$ python3 -q
>>> import numpy as np
>>> np.set_printoptions(precision=2, suppress=True, linewidth=100)
>>> B = np.array([[2, -6, 4, 8], [5, -9, 5, 4], [-9, 7, 2, -7], [6, -4, -5, 5]])
>>> C = np.array([[2, 3, 3, 5, 4, 2, 1],
...     [3, 1, 2, 0, 3, 4, 4],
...     [2, 1, 1, 1, 0, 4, 3],
...     [3, 4, 1, 3, 1, 5, 4],
...     [5, 5, 2, 4, 3, 2, 3],
...     [4, 1, 2, 5, 1, 2, 3],
...     [1, 3, 4, 5, 2, 3, 3]])
>>> X = np.block([[B, np.array([[2, 5, 0, 3, 4, 1, 0],
...     [4, 1, 0, 3, 3, 0, 0],
...     [4, 1, 1, 4, 5, 5, 2],
...     [4, 0, 4, 4, 1, 0, 1]])], [np.zeros((7, 4)), C]])
>>> X
array([[ 2., -6.,  4.,  8.,  2.,  5.,  0.,  3.,  4.,  1.,  0.],
       [ 5., -9.,  5.,  4.,  4.,  1.,  0.,  3.,  3.,  0.,  0.],
       [-9.,  7.,  2., -7.,  4.,  1.,  1.,  4.,  5.,  5.,  2.],
       [ 6., -4., -5.,  5.,  4.,  0.,  4.,  4.,  1.,  0.,  1.],
       [ 0.,  0.,  0.,  0.,  2.,  3.,  3.,  5.,  4.,  2.,  1.],
       [ 0.,  0.,  0.,  0.,  3.,  1.,  2.,  0.,  3.,  4.,  4.],
       [ 0.,  0.,  0.,  0.,  2.,  1.,  1.,  1.,  0.,  4.,  3.],
       [ 0.,  0.,  0.,  0.,  3.,  4.,  1.,  3.,  1.,  5.,  4.],
       [ 0.,  0.,  0.,  0.,  5.,  5.,  2.,  4.,  3.,  2.,  3.],
       [ 0.,  0.,  0.,  0.,  4.,  1.,  2.,  5.,  1.,  2.,  3.],
       [ 0.,  0.,  0.,  0.,  1.,  3.,  4.,  5.,  2.,  3.,  3.]])
>>> np.linalg.matrix_power(X, 4)
array([[   658.,    126.,  -2750.,   4916.,  22241.,  22932.,  18972.,  28427.,  16826.,  26455.,
         24426.],
       [ -2368.,   2222.,   -415.,   1249.,  16053.,  17886.,  13988.,  22245.,  13367.,  20407.,
         18255.],
       [ -9111.,   7045.,   5494., -12625.,  15987.,  12142.,   9544.,  18373.,  11756.,  19825.,
         17766.],
       [  9639.,  -7387.,  -5723.,  12220.,  17236.,  16951.,  15879.,  21367.,  10905.,  17083.,
         17594.],
       [     0.,      0.,      0.,      0.,  20693.,  19002.,  15916.,  25124.,  14395.,  23593.,
         22304.],
       [     0.,      0.,      0.,      0.,  17573.,  15912.,  13712.,  21504.,  12359.,  19919.,
         18946.],
       [     0.,      0.,      0.,      0.,  11969.,  10854.,   9344.,  14674.,   8389.,  13663.,
         12966.],
       [     0.,      0.,      0.,      0.,  21416.,  19542.,  16622.,  26137.,  14987.,  24479.,
         23171.],
       [     0.,      0.,      0.,      0.,  24827.,  22747.,  19289.,  30330.,  17458.,  28300.,
         26777.],
       [     0.,      0.,      0.,      0.,  18556.,  16962.,  14528.,  22872.,  13056.,  21131.,
         20033.],
       [     0.,      0.,      0.,      0.,  20735.,  19049.,  15993.,  25287.,  14375.,  23777.,
         22448.]])
>>> (X - X.T) / 2
array([[ 0. , -5.5,  6.5,  1. ,  1. ,  2.5,  0. ,  1.5,  2. ,  0.5,  0. ],
       [ 5.5,  0. , -1. ,  4. ,  2. ,  0.5,  0. ,  1.5,  1.5,  0. ,  0. ],
       [-6.5,  1. ,  0. , -1. ,  2. ,  0.5,  0.5,  2. ,  2.5,  2.5,  1. ],
       [-1. , -4. ,  1. ,  0. ,  2. ,  0. ,  2. ,  2. ,  0.5,  0. ,  0.5],
       [-1. , -2. , -2. , -2. ,  0. ,  0. ,  0.5,  1. , -0.5, -1. ,  0. ],
       [-2.5, -0.5, -0.5,  0. ,  0. ,  0. ,  0.5, -2. , -1. ,  1.5,  0.5],
       [ 0. ,  0. , -0.5, -2. , -0.5, -0.5,  0. ,  0. , -1. ,  1. , -0.5],
       [-1.5, -1.5, -2. , -2. , -1. ,  2. ,  0. ,  0. , -1.5,  0. , -0.5],
       [-2. , -1.5, -2.5, -0.5,  0.5,  1. ,  1. ,  1.5,  0. ,  0.5,  0.5],
       [-0.5,  0. , -2.5,  0. ,  1. , -1.5, -1. ,  0. , -0.5,  0. ,  0. ],
       [ 0. ,  0. , -1. , -0.5,  0. , -0.5,  0.5,  0.5, -0.5,  0. ,  0. ]])
>>> print(X @ X)
[[-14.  38. -54.   4.  80.  52.  65.  76.  57.  71.  65.]
 [-56.  70. -35. -11.  45.  61.  44.  65.  53.  63.  43.]
 [-43.  33.  38. -93.  62.  30.  21.  62.  35.  63.  60.]
 [ 67. -55. -31.  92.  30.  61.  41.  51.  17.  30.  33.]
 [  0.   0.   0.   0.  63.  57.  36.  59.  38.  68.  64.]
 [  0.   0.   0.   0.  48.  43.  43.  69.  36.  44.  46.]
 [  0.   0.   0.   0.  31.  25.  30.  49.  22.  34.  34.]
 [  0.   0.   0.   0.  58.  48.  49.  74.  43.  65.  64.]
 [  0.   0.   0.   0.  67.  64.  53.  76.  56.  77.  71.]
 [  0.   0.   0.   0.  46.  51.  39.  66.  35.  60.  52.]
 [  0.   0.   0.   0.  59.  52.  40.  62.  33.  74.  69.]]
>>> print(np.trace(X))
15.0
>>> def softmax(z):
...     e = np.exp(z - z.max(axis=-1, keepdims=True))
...     return e / e.sum(axis=-1, keepdims=True)
... 
>>> print(np.round(softmax(10 * X[10]), 2) + 0)
[0. 0. 0. 0. 0. 0. 0. 1. 0. 0. 0.]
>>> np.round(softmax(X[10] + 3), 2) + 0
array([0.  , 0.  , 0.  , 0.  , 0.01, 0.07, 0.2 , 0.54, 0.03, 0.07, 0.07])
>>> att = X @ X.T / np.sqrt(11)
>>> softmax(att)[10] @ X
array([-0.22,  0.17,  0.05, -0.17,  2.02,  3.38,  3.35,  4.71,  2.36,  2.85,  2.89])
>>> softmax(att).round(6).argmax(axis=1)
array([ 0,  1,  2,  3,  8,  2,  7,  7,  8,  8, 10])
>>> O, R = np.linalg.qr(X)
>>> np.round(O @ R, 2) + 0
array([[ 2., -6.,  4.,  8.,  2.,  5.,  0.,  3.,  4.,  1.,  0.],
       [ 5., -9.,  5.,  4.,  4.,  1.,  0.,  3.,  3.,  0.,  0.],
       [-9.,  7.,  2., -7.,  4.,  1.,  1.,  4.,  5.,  5.,  2.],
       [ 6., -4., -5.,  5.,  4.,  0.,  4.,  4.,  1.,  0.,  1.],
       [ 0.,  0.,  0.,  0.,  2.,  3.,  3.,  5.,  4.,  2.,  1.],
       [ 0.,  0.,  0.,  0.,  3.,  1.,  2.,  0.,  3.,  4.,  4.],
       [ 0.,  0.,  0.,  0.,  2.,  1.,  1.,  1.,  0.,  4.,  3.],
       [ 0.,  0.,  0.,  0.,  3.,  4.,  1.,  3.,  1.,  5.,  4.],
       [ 0.,  0.,  0.,  0.,  5.,  5.,  2.,  4.,  3.,  2.,  3.],
       [ 0.,  0.,  0.,  0.,  4.,  1.,  2.,  5.,  1.,  2.,  3.],
       [ 0.,  0.,  0.,  0.,  1.,  3.,  4.,  5.,  2.,  3.,  3.]])
>>> np.allclose(R.T @ R, X.T @ X)
True
>>> round(np.trace(O @ O.T), 2)
np.float64(11.0)
